$ python -q
>>> import numpy as np
>>> np.set_printoptions(precision=1, suppress=True, linewidth=120, sign=" ")
>>> tidy = lambda a: np.round(a, 1) + 0
>>> E = np.load("a.npy")
>>> print(E)
[[  2  -9  -5   6   2   6   2   1  -8]
 [  2   3   3   1   1   4   2   9  -5]
 [  3   9   8  -2  -3   6  -1  -8  -1]
 [  5  -4   4   8   4   8  -1  -7   5]
 [  7   6   2   8  -2  -8   9  -5   5]
 [ -2 -15 -11   4   0  -2  -2 -17   2]]
>>> left, sig, vt = np.linalg.svd(E)
>>> evecs = vt[:(sig > 1e-8).sum()]
>>> rng = np.random.default_rng(5726)
>>> x = E[4] + 5 * E[3] + rng.integers(2) * np.eye(9)[3]
>>> print(x)
[ 32. -14.  22.  49.  18.  32.   4. -40.  30.]
>>> print(np.allclose(evecs.T @ evecs @ x, x))
False
>>> print(tidy(evecs.T @ evecs))
[[ 0.3  0.1  0.1  0.3  0.   0.1  0.2 -0.1  0. ]
 [ 0.1  0.6  0.4 -0.2 -0.2 -0.1  0.1  0.   0. ]
 [ 0.1  0.4  0.4  0.   0.1  0.2 -0.1  0.   0.2]
 [ 0.3 -0.2  0.   0.6  0.1  0.1  0.3  0.   0.1]
 [ 0.  -0.2  0.1  0.1  0.2  0.1 -0.1  0.2  0.2]
 [ 0.1 -0.1  0.2  0.1  0.1  0.7 -0.2  0.  -0.2]
 [ 0.2  0.1 -0.1  0.3 -0.1 -0.2  0.4  0.1 -0.2]
 [-0.1  0.   0.   0.   0.2  0.   0.1  0.9 -0.1]
 [ 0.   0.   0.2  0.1  0.2 -0.2 -0.2 -0.1  0.8]]
>>> print(tidy(np.diag(evecs.T @ evecs)))
[ 0.3  0.6  0.4  0.6  0.2  0.7  0.4  0.9  0.8]
>>> print(tidy(np.linalg.norm(x - evecs.T @ evecs @ x)))
0.7
>>> rk = np.linalg.matrix_rank(E)
>>> print(rk)
5
>>> null = np.linalg.svd(E)[2][rk:].T
>>> print(null.shape)
(9, 4)
>>> print([int(np.linalg.matrix_rank(E[:, :j + 1])) for j in range(9)])
[1, 2, 3, 4, 5, 5, 5, 5, 5]
>>> print([int(np.linalg.matrix_rank(np.delete(E, i, axis=0))) for i in range(6)])
[5, 5, 4, 4, 4, 5]
>>> print(tidy(E @ null))
[[ 0.  0.  0.  0.]
 [ 0.  0.  0.  0.]
 [ 0.  0.  0.  0.]
 [ 0.  0.  0.  0.]
 [ 0.  0.  0.  0.]
 [ 0.  0.  0.  0.]]
>>> print(tidy(null @ null.T))
[[ 0.7 -0.1 -0.1 -0.3  0.  -0.1 -0.2  0.1  0. ]
 [-0.1  0.4 -0.4  0.2  0.2  0.1 -0.1  0.   0. ]
 [-0.1 -0.4  0.6  0.  -0.1 -0.2  0.1  0.  -0.2]
 [-0.3  0.2  0.   0.4 -0.1 -0.1 -0.3  0.  -0.1]
 [ 0.   0.2 -0.1 -0.1  0.8 -0.1  0.1 -0.2 -0.2]
 [-0.1  0.1 -0.2 -0.1 -0.1  0.3  0.2  0.   0.2]
 [-0.2 -0.1  0.1 -0.3  0.1  0.2  0.6 -0.1  0.2]
 [ 0.1  0.   0.   0.  -0.2  0.  -0.1  0.1  0.1]
 [ 0.   0.  -0.2 -0.1 -0.2  0.2  0.2  0.1  0.2]]
>>> x = np.array([0, 0, 3, 3, 3, 0, 2, 2, 2])
>>> a = np.maximum(E @ x, 0)
>>> print(E * (a > 1e-9)[:, None])
[[ 0  0  0  0  0  0  0  0  0]
 [ 2  3  3  1  1  4  2  9 -5]
 [ 0  0  0  0  0  0  0  0  0]
 [ 5 -4  4  8  4  8 -1 -7  5]
 [ 7  6  2  8 -2 -8  9 -5  5]
 [ 0  0  0  0  0  0  0  0  0]]
>>> print(tidy(np.tanh(E @ x)))
[-0.8  1.  -1.   1.   1.  -1. ]
>>> print(np.maximum(E @ x, 0) - np.maximum(-E @ x, 0))
[ -1  27 -11  42  42 -55]
>>> print(a)
[  0  27   0  42  42   0]
>>> print(np.maximum(E @ (3 * x), 0))
[   0   81    0  126  126    0]
